>>> import numpy as np
>>> import numpy.linalg as la
>>> np.set_printoptions(precision=1, suppress=True, linewidth=120, legacy="1.25")
>>> m1 = np.load("run17.npy")
>>> print(m1)
[[ 3.  -1.  -0.3  0.5]
 [ 6.   0.2  0.   2.2]
 [-8.   0.4  1.3  0.7]
 [ 0.5  0.6  1.5  1.9]]
>>> # column 0 is much longer than the rest
>>> rng = np.random.default_rng(12812)
>>> M2 = m1 + rng.integers(-2, 3, (4, 2)) @ rng.integers(-2, 3, (2, 4))
>>> print(M2)
[[  4.   -2.   -1.3   0.5]
 [ 11.   -0.8  -3.   -1.8]
 [-14.    2.4   5.3   4.7]
 [  1.5   1.6   1.5  -0.1]]
>>> print(np.round(la.svd(M2 - m1, compute_uv=False), 1) + 0)
[11.3  2.3  0.   0. ]
>>> print(la.matrix_rank(M2 - m1, tol=1e-8))
2
>>> print(M2 - m1)
[[ 1. -1. -1.  0.]
 [ 5. -1. -3. -4.]
 [-6.  2.  4.  4.]
 [ 1.  1.  0. -2.]]
>>> print(np.abs(M2 - m1).sum(axis=1))
[ 3. 13. 16.  4.]
>>> q = m1.astype(float).copy()
>>> for j in range(4):
...     q[:, j] -= q[:, :j] @ (q[:, :j].T @ q[:, j])
...     q[:, j] /= la.norm(q[:, j])
... 
>>> print(np.round(q.T @ m1, 1) + 0)
[[10.5 -0.4 -1.   1. ]
 [ 0.   1.2  1.1  1.5]
 [ 0.   0.   1.4  2.2]
 [ 0.   0.   0.   1.1]]
>>> q, Rm = la.qr(m1)
>>> print(np.round(q @ Rm, 1) + 0)
[[ 3.  -1.  -0.3  0.5]
 [ 6.   0.2  0.   2.2]
 [-8.   0.4  1.3  0.7]
 [ 0.5  0.6  1.5  1.9]]
>>> print(np.round(q.T @ q, 1) + 0)
[[1. 0. 0. 0.]
 [0. 1. 0. 0.]
 [0. 0. 1. 0.]
 [0. 0. 0. 1.]]
>>> print(q.shape, Rm.shape)
(4, 4) (4, 4)
>>> print(np.allclose(Rm.T @ Rm, m1.T @ m1))
True
>>> print(np.allclose(m1, m1.T))
False
>>> print(round(float(la.det(m1)), 1))
-18.6
>>> G = m1.T @ m1
>>> print(np.round(np.trace(G), 1), round(float((m1 ** 2).sum()), 1))
124.0 124.0
>>> print(la.eigvalsh(G)[::-1])
[111.4  11.4   0.9   0.3]
>>> print(np.allclose(G, G.T))
True
>>> print(G)
[[109.2  -4.7 -10.6  10.1]
 [ -4.7   1.6   1.7   1.4]
 [-10.6   1.7   4.    3.6]
 [ 10.1   1.4   3.6   9.2]]
>>> print(la.matrix_rank(G))
4
>>> W0 = np.array([[-0.9, 9.3, 6.5],
...     [3.6, -5.1, -6.6],
...     [-0.9, -10.0, -5.3],
...     [0.9, 12.7, 6.6],
...     [0.8, 10.2, 5.2],
...     [-3.0, 2.0, 3.8],
...     [1.1, 4.2, 1.3],
...     [0.1, 2.5, 1.2],
...     [-3.6, 2.8, 5.3],
...     [0.8, 5.8, 2.6],
...     [-0.4, 6.0, 3.9]])
>>> G = np.cov(W0, rowvar=False)
>>> print(np.median(W0, axis=0))
[0.1 4.2 3.8]
>>> print(np.round(np.corrcoef(W0[:, 0], W0[:, 1])[0, 1], 1))
-0.0
>>> print(np.argwhere(np.triu(np.abs(np.corrcoef(W0.T)) > 0.8, 1)))
[[1 2]]
>>> print(W0.std(axis=0))
[1.9 6.3 4.2]
>>> print(np.argsort(-W0.std(axis=0).round(6), kind="stable"))
[1 2 0]
>>> print(np.round(np.corrcoef(W0.T), 1) + 0)
[[ 1.   0.  -0.4]
 [ 0.   1.   0.9]
 [-0.4  0.9  1. ]]
>>> print(np.round(la.eigvalsh(G)[::-1], 1) + 0)
[60.6  6.6  0. ]
>>> r0 = np.array([2, 5, -4])
>>> print(np.polyval(r0, W0[0]))
[ -6.9 215.5 113. ]
>>> x0 = np.array([0, 1, 1])
>>> rhs = W0 @ x0
>>> print(np.round(la.pinv(W0) @ W0, 1) + 0)
[[1. 0. 0.]
 [0. 1. 0.]
 [0. 0. 1.]]
>>> try:
...     la.solve(W0, rhs)
... except la.LinAlgError as e:
...     print("failed:", e)
... 
failed: Last 2 dimensions of the array must be square
>>> print(np.round(la.solve(W0.T @ W0, W0.T @ rhs), 1) + 0)
[0. 1. 1.]
>>> print(rhs)
[ 15.8 -11.7 -15.3  19.3  15.4   5.8   5.5   3.7   8.1   8.4   9.9]
>>> rhs = rhs + 0.3 * rng.normal(size=11)
>>> print(rhs)
[ 16.1 -11.9 -15.3  19.4  15.2   5.8   5.    4.3   8.3   8.2  10.2]
>>> beta, *_ = la.lstsq(W0, rhs)
>>> print(round(la.norm(rhs - W0 @ beta), 1))
0.9
>>> print(beta)
[0.1 0.9 1.1]
>>> print(np.round(W0.T @ (rhs - W0 @ beta), 1) + 0)
[0. 0. 0.]
>>> P = W0 @ la.solve(W0.T @ W0, W0.T)
>>> print(np.diag(P))
[0.2 0.4 0.4 0.3 0.2 0.6 0.1 0.2 0.4 0.1 0.1]
>>> print(np.round(la.eigvalsh(P), 1) + 0)
[0. 0. 0. 0. 0. 0. 0. 0. 1. 1. 1.]
>>> print(P.round(1) + 0)
[[ 0.2 -0.2 -0.2  0.2  0.1  0.   0.   0.   0.2  0.   0.1]
 [-0.2  0.4  0.1  0.   0.  -0.2  0.1  0.  -0.4  0.  -0.1]
 [-0.2  0.1  0.4 -0.2 -0.1  0.3  0.   0.1 -0.1 -0.1  0. ]
 [ 0.2  0.  -0.2  0.3  0.3  0.   0.2  0.1 -0.1  0.2  0.1]
 [ 0.1  0.  -0.1  0.3  0.2  0.1  0.1  0.1 -0.1  0.1  0.1]
 [ 0.  -0.2  0.3  0.   0.1  0.6  0.1  0.2  0.1  0.   0.1]
 [ 0.   0.1  0.   0.2  0.1  0.1  0.1  0.1 -0.1  0.1  0.1]
 [ 0.   0.   0.1  0.1  0.1  0.2  0.1  0.2 -0.1  0.1  0.1]
 [ 0.2 -0.4 -0.1 -0.1 -0.1  0.1 -0.1 -0.1  0.4 -0.1  0. ]
 [ 0.   0.  -0.1  0.2  0.1  0.   0.1  0.1 -0.1  0.1  0.1]
 [ 0.1 -0.1  0.   0.1  0.1  0.1  0.1  0.1  0.   0.1  0.1]]
>>> print(round(np.trace(P), 1))
3.0
